$ python -q
>>> import numpy as np
>>> from numpy import linalg as LA
>>> np.set_printoptions(precision=3, suppress=True, linewidth=160)
>>> rd = lambda a: np.round(a, 3) + 0
>>> data = np.load("mat.npy")
>>> print(data)
[[-7  7 -7  7]
 [-8  9 -8  9]
 [-7  7 -7  7]
 [-8  9 -8  9]]
>>> rng = np.random.default_rng(957)
>>> idx = rng.permutation(4)
>>> print(idx)
[1 3 0 2]
>>> M2 = data[idx][:, idx]
>>> print(np.trace(M2))
4
>>> print(rd(np.sort(np.abs(LA.eigvals(M2)))))
[0.    0.    3.657 7.657]
>>> print(LA.matrix_rank(data, rtol=0.1))
1
>>> print(LA.cond(data) > 100)
True
>>> print(rd(LA.norm(data, 2) / LA.norm(data)))
1.0
>>> Uu, sigma, vt = LA.svd(data, full_matrices=False)
>>> print(rd(sigma))
[31.164  0.898  0.     0.   ]
>>> print(rd(vt @ vt.T))
[[1. 0. 0. 0.]
 [0. 1. 0. 0.]
 [0. 0. 1. 0.]
 [0. 0. 0. 1.]]
>>> print((sigma > 1e-8).sum())
2
>>> print(rd(np.sqrt((sigma ** 2).sum())), rd(LA.norm(data)))
31.177 31.177
>>> print(np.allclose(Uu * sigma @ vt, data))
True
>>> print(Uu.shape, sigma.shape, vt.shape)
(4, 4) (4,) (4, 4)
>>> print(rd(LA.det(data[::-1])))
0.0
>>> print(np.einsum("ii->", data))
4
>>> print(rd(np.poly(data)))
[  1.  -4. -28.   0.   0.]
>>> print(np.kron(np.eye(2, dtype=int), data))
[[-7  7 -7  7  0  0  0  0]
 [-8  9 -8  9  0  0  0  0]
 [-7  7 -7  7  0  0  0  0]
 [-8  9 -8  9  0  0  0  0]
 [ 0  0  0  0 -7  7 -7  7]
 [ 0  0  0  0 -8  9 -8  9]
 [ 0  0  0  0 -7  7 -7  7]
 [ 0  0  0  0 -8  9 -8  9]]
>>> Uu, sigma, vt = LA.svd(data)
>>> vecs = vt[:(sigma > 1e-8).sum()]
>>> vec = data[2] + 2 * data[3] + rng.integers(2) * np.eye(4)[0]
>>> print(vec)
[-23.  25. -23.  25.]
>>> print(LA.matrix_rank(np.vstack([data, vec])))
2
>>> print(np.allclose(vecs.T @ vecs @ vec, vec))
True
>>> mat = np.loadtxt("run9.csv", delimiter=",")
>>> print(mat)
[[1. 4. 1. 4.]
 [1. 5. 1. 5.]
 [1. 4. 1. 4.]
 [1. 5. 1. 5.]]
>>> hat = np.triu(np.array([[0, -1, -1, 0], [-2, -1, 1, 2], [0, 1, 0, -2], [-1, -1, -2, 0]]), 1) + np.eye(4)
>>> M2 = hat @ mat @ LA.inv(hat)
>>> print(rd(LA.det(M2)))
0.0
>>> print(np.trace(M2), np.trace(mat))
12.0 12.0
>>> print(LA.matrix_rank(M2))
2
>>> print(rd(np.poly(M2)))
[  1. -12.   4.   0.   0.]
